$ python3 -q
>>> import numpy as np
>>> np.set_printoptions(precision=3, suppress=True, linewidth=200, sign=" ")
>>> def rd(a):
...     return np.round(a, 3) + 0
... 
>>> M = np.loadtxt("block15.csv", delimiter=",")
>>> rd(M)
array([[-32.161, -14.922,   0.07 , -26.271,  -3.857,   7.778, -20.526, -36.229,  -7.639, -13.529,   1.888,  -3.857,   1.961, -10.996],
       [-29.567, -13.418,   0.158, -23.841,  -3.659,   7.445, -18.463, -33.717,  -7.128, -12.855,   1.719,  -3.659,   1.893,  -9.6  ],
       [-25.012, -10.825,   0.284, -19.6  ,  -3.324,   6.794, -14.893, -29.258,  -6.226, -11.639,   1.382,  -3.324,   1.735,  -7.216],
       [-21.276,  -8.755,   0.353, -16.153,  -3.062,   6.186, -12.028, -25.544,  -5.48 , -10.603,   1.063,  -3.062,   1.562,  -5.34 ],
       [-19.676,  -7.888,   0.372, -14.688,  -2.954,   5.901, -10.822, -23.934,  -5.157, -10.145,   0.913,  -2.954,   1.473,  -4.563],
       [-17.56 ,  -6.763,   0.384, -12.763,  -2.813,   5.496,  -9.25 , -21.783,  -4.728,  -9.524,   0.7  ,  -2.813,   1.341,  -3.565],
       [-14.478,  -5.176,   0.374,  -9.994,  -2.616,   4.842,  -7.02 , -18.596,  -4.094,  -8.578,   0.358,  -2.616,   1.113,  -2.186],
       [-12.266,  -4.085,   0.341,  -8.038,  -2.478,   4.313,  -5.475, -16.258,  -3.632,  -7.86 ,   0.085,  -2.478,   0.918,  -1.266],
       [ -7.446,  -1.916,   0.167,  -3.93 ,  -2.177,   2.915,  -2.354, -10.928,  -2.581,  -6.097,  -0.602,  -2.177,   0.369,   0.428],
       [ -5.1  ,  -1.033,   0.008,  -2.075,  -2.008,   2.041,  -1.05 ,  -8.124,  -2.025,  -5.05 ,  -0.983,  -2.008,   0.017,   0.983],
       [ -4.819,  -0.94 ,  -0.015,  -1.865,  -1.985,   1.924,  -0.911,  -7.773,  -1.955,  -4.909,  -1.03 ,  -1.985,  -0.03 ,   1.029],
       [ -4.169,  -0.739,  -0.074,  -1.393,  -1.925,   1.638,  -0.606,  -6.939,  -1.787,  -4.563,  -1.138,  -1.925,  -0.143,   1.112],
       [ -3.226,  -0.489,  -0.171,  -0.756,  -1.818,   1.184,  -0.224,  -5.67 ,  -1.527,  -3.996,  -1.286,  -1.818,  -0.317,   1.157],
       [ -1.491,  -0.251,  -0.366,   0.098,  -1.426,   0.195,   0.13 ,  -2.964,  -0.928,  -2.517,  -1.394,  -1.426,  -0.615,   0.809],
       [ -1.377,  -0.25 ,  -0.375,   0.125,  -1.376,   0.126,   0.125,  -2.754,  -0.876,  -2.378,  -1.375,  -1.376,  -0.625,   0.751],
       [ -1.152,  -0.253,  -0.385,   0.156,  -1.257,  -0.004,   0.1  ,  -2.321,  -0.765,  -2.073,  -1.312,  -1.257,  -0.63 ,   0.619],
       [ -0.463,  -0.219,  -0.265,   0.066,  -0.618,  -0.203,  -0.048,  -0.873,  -0.327,  -0.856,  -0.732,  -0.618,  -0.41 ,   0.134],
       [ -0.414,  -0.206,  -0.243,   0.054,  -0.555,  -0.194,  -0.053,  -0.772,  -0.292,  -0.76 ,  -0.663,  -0.555,  -0.375,   0.107],
       [ -0.096,  -0.061,  -0.063,   0.003,  -0.13 ,  -0.061,  -0.028,  -0.165,  -0.065,  -0.165,  -0.161,  -0.13 ,  -0.095,   0.005],
       [  0.363,   0.277,   0.251,   0.041,   0.465,   0.274,   0.171,   0.553,   0.228,   0.55 ,   0.596,   0.465,   0.37 ,   0.063],
       [  0.422,   0.328,   0.292,   0.054,   0.538,   0.322,   0.207,   0.636,   0.262,   0.63 ,   0.69 ,   0.538,   0.43 ,   0.083],
       [  1.073,   0.931,   0.742,   0.292,   1.263,   0.878,   0.688,   1.441,   0.606,   1.388,   1.659,   1.263,   1.07 ,   0.41 ],
       [  2.945,   2.822,   1.916,   1.424,   2.93 ,   2.431,   2.445,   3.314,   1.402,   2.923,   3.952,   2.93 ,   2.68 ,   1.808],
       [  3.335,   3.222,   2.143,   1.7  ,   3.233,   2.737,   2.839,   3.669,   1.549,   3.184,   4.371,   3.233,   2.985,   2.132],
       [  8.169,   8.155,   4.667,   5.56 ,   6.407,   6.18 ,   7.943,   7.738,   3.154,   5.764,   8.79 ,   6.407,   6.294,   6.415],
       [  9.627,   9.623,   5.363,   6.806,   7.243,   7.13 ,   9.514,   8.908,   3.595,   6.415,   9.951,   7.243,   7.187,   7.743],
       [ 11.452,  11.452,   6.206,   8.396,   8.244,   8.281,  11.49 ,  10.357,   4.131,   7.187,  11.337,   8.244,   8.262,   9.414],
       [ 12.596,  12.591,   6.722,   9.405,   8.849,   8.984,  12.731,  11.258,   4.46 ,   7.651,  12.174,   8.849,   8.916,  10.465],
       [ 14.38 ,  14.361,   7.51 ,  10.996,   9.766,  10.055,  14.669,  12.655,   4.964,   8.349,  13.439,   9.766,   9.91 ,  12.105],
       [ 26.106,  25.805,  12.337,  21.741,  15.246,  16.569,  27.429,  21.704,   8.104,  12.468,  20.933,  15.246,  15.908,  22.895],
       [ 28.935,  28.528,  13.438,  24.382,  16.473,  18.044,  30.505,  23.869,   8.833,  13.385,  22.597,  16.473,  17.259,  25.493],
       [ 35.75 ,  35.045,  16.024,  30.791,  19.33 ,  21.49 ,  37.91 ,  29.072,  10.558,  15.517,  26.45 ,  19.33 ,  20.41 ,  31.739],
       [ 44.393,  43.235,  19.193,  38.988,  22.796,  25.686,  47.283,  35.654,  12.7  ,  18.105,  31.091,  22.796,  24.241,  39.631],
       [ 53.428,  51.726,  22.406,  47.616,  26.28 ,  29.912,  57.06 ,  42.525,  14.899,  20.711,  35.724,  26.28 ,  28.096,  47.851]])
>>> # column 11 repeats column 4
>>> U, sv, Vh = np.linalg.svd(M)
>>> rd(sv)
array([ 270.089,   80.585,   20.838,    0.   ,    0.   ,    0.   ,    0.   ,    0.   ,    0.   ,    0.   ,    0.   ,    0.   ,    0.   ,    0.   ])
>>> B = U[:, :3] @ np.diag(sv[:3]) @ Vh[:3]
>>> np.linalg.matrix_rank(M, rtol=0.05)
np.int64(3)
>>> rd(np.linalg.norm(M - B, 2)), rd(sv[3])
(np.float64(0.0), np.float64(0.0))
>>> rd(np.abs(M - B).max())
np.float64(0.0)
>>> rd(np.linalg.norm(M - B) / np.linalg.norm(M))
np.float64(0.0)
